>>> import numpy as np
>>> np.set_printoptions(suppress=True, linewidth=200)
>>> def rnd(a):
...     return np.round(a, 1) + 0
... 
>>> K = np.array([[1.4, -0.5, 0.4],
...     [-1.0, -0.7, 0.9],
...     [-0.1, -0.3, -0.4],
...     [-1.8, 0.1, 0.7],
...     [-0.1, -0.6, 1.7],
...     [0.8, -0.6, -0.5],
...     [0.3, 0.1, 1.0],
...     [-1.2, 1.8, 1.0],
...     [0.0, -0.4, -1.0],
...     [-1.3, 1.1, 0.8],
...     [1.6, -0.4, 2.1],
...     [-0.2, 0.9, 0.1],
...     [-0.7, -0.3, 0.4],
...     [-1.1, -0.9, -1.0],
...     [0.3, 1.2, -0.8],
...     [0.6, 2.3, -0.2],
...     [0.1, 2.0, 1.0]])
>>> K[7] *= 3
>>> rnd(K)
array([[ 1.4, -0.5,  0.4],
       [-1. , -0.7,  0.9],
       [-0.1, -0.3, -0.4],
       [-1.8,  0.1,  0.7],
       [-0.1, -0.6,  1.7],
       [ 0.8, -0.6, -0.5],
       [ 0.3,  0.1,  1. ],
       [-3.6,  5.4,  3. ],
       [ 0. , -0.4, -1. ],
       [-1.3,  1.1,  0.8],
       [ 1.6, -0.4,  2.1],
       [-0.2,  0.9,  0.1],
       [-0.7, -0.3,  0.4],
       [-1.1, -0.9, -1. ],
       [ 0.3,  1.2, -0.8],
       [ 0.6,  2.3, -0.2],
       [ 0.1,  2. ,  1. ]])
>>> r0 = np.array([-8, -2, -3])
>>> rnd(np.cross(K[16, :3], K[15, :3]))
array([-2.7,  0.6, -1. ])
>>> rnd(np.polyval(r0, K[16]))
array([ -3.3, -39. , -13. ])
>>> rnd(np.correlate(K[16], K[15], "full"))
array([ 0. , -0.2,  4.5,  3.5,  0.6])
>>> lab = K[:, 0] > np.median(K[:, 0])
>>> r0 = K[lab].mean(axis=0) - K[~lab].mean(axis=0)
>>> rnd(r0)
array([ 1.7, -0.1, -0.4])
>>> np.argsort(-np.abs(r0).round(6), kind="stable")
array([0, 2, 1])
>>> Xs = K - K.mean(axis=0)
>>> vecs = np.linalg.svd(Xs)[2][:1]
>>> out = Xs - Xs @ vecs.T @ vecs
>>> print(rnd(np.linalg.norm(out) / np.linalg.norm(Xs)))
0.6
>>> print(rnd((Xs @ vecs.T).std(axis=0)))
[1.8]
>>> F = np.loadtxt("block15.csv", delimiter=",")
>>> F
array([[ -1.5,  43.8,   8. ],
       [ -6.6,   1.9,   0.8],
       [ 24. ,  -9.4,   6. ],
       [ -0.1,  17.9,   1.3],
       [-10.3,   4.6,  14.4],
       [-31.8,  -3.6,  -4.5],
       [-10.5, -30.3,  -0.8],
       [ 18.2,  -6.6,  -4.3],
       [-21.9,  -3.7,   5.3],
       [  9.1, -11.4,  11.5],
       [  4.9,  46. ,   3.1],
       [-10.4,  20.1,  -0.1],
       [ -3.2, -48.5,   9.9],
       [ -7.2,  -3.7, -12.8],
       [ -5.7,  15.4,  -3.9],
       [-10.1,   1. ,   3.6],
       [-14.6,   5. ,  -9.9],
       [ -7.6, -12.2,  20.4],
       [ 25.2,  -2.3,   9.2],
       [-13.5, -44.3,  -3. ],
       [  0.3,   0. ,   0.8],
       [ 10.9, -17.4,  -1.5],
       [ -9.1,  18.8,  -0.3],
       [ -2.9,  -5.9,   4.9],
       [  5.7,   4.1,  11.9]])
>>> rng = np.random.default_rng(492)
>>> out = F + rng.integers(-2, 3, (25, 2)) @ rng.integers(-2, 3, (2, 3))
>>> rnd(out)
array([[ -3.5,  47.8,  12. ],
       [ -6.6,   5.9,   3.8],
       [ 24. ,  -9.4,   6. ],
       [ -2.1,  17.9,   2.3],
       [ -5.3,   2.6,  10.4],
       [-27.8,  -3.6,  -6.5],
       [ -8.5, -30.3,  -1.8],
       [ 19.2,  -4.6,  -3.3],
       [-23.9,  -3.7,   6.3],
       [ 13.1, -11.4,   9.5],
       [  8.9,  42. ,  -1.9],
       [ -4.4,  16.1,  -6.1],
       [  0.8, -48.5,   7.9],
       [ -9.2,  -3.7, -11.8],
       [ -8.7,  17.4,  -0.9],
       [ -6.1,   1. ,   1.6],
       [-10.6,   5. , -11.9],
       [-11.6,  -8.2,  25.4],
       [ 29.2,  -6.3,   4.2],
       [-11.5, -44.3,  -4. ],
       [ -3.7,   0. ,   2.8],
       [ 13.9, -19.4,  -4.5],
       [ -8.1,  16.8,  -2.3],
       [ -0.9,  -9.9,   0.9],
       [  3.7,   0.1,   9.9]])
>>> np.linalg.matrix_rank(out - F, tol=1e-8)
np.int64(2)
>>> rnd(out - F)
array([[-2.,  4.,  4.],
       [ 0.,  4.,  3.],
       [ 0.,  0.,  0.],
       [-2.,  0.,  1.],
       [ 5., -2., -4.],
       [ 4.,  0., -2.],
       [ 2.,  0., -1.],
       [ 1.,  2.,  1.],
       [-2.,  0.,  1.],
       [ 4.,  0., -2.],
       [ 4., -4., -5.],
       [ 6., -4., -6.],
       [ 4.,  0., -2.],
       [-2.,  0.,  1.],
       [-3.,  2.,  3.],
       [ 4.,  0., -2.],
       [ 4.,  0., -2.],
       [-4.,  4.,  5.],
       [ 4., -4., -5.],
       [ 2.,  0., -1.],
       [-4.,  0.,  2.],
       [ 3., -2., -3.],
       [ 1., -2., -2.],
       [ 2., -4., -4.],
       [-2., -4., -2.]])
>>> rnd(np.abs(out - F).sum(axis=1))
array([10.,  7.,  0.,  3., 11.,  6.,  3.,  4.,  3.,  6., 13., 16.,  6.,  3.,  8.,  6.,  6., 13., 13.,  3.,  6.,  8.,  5., 10.,  8.])
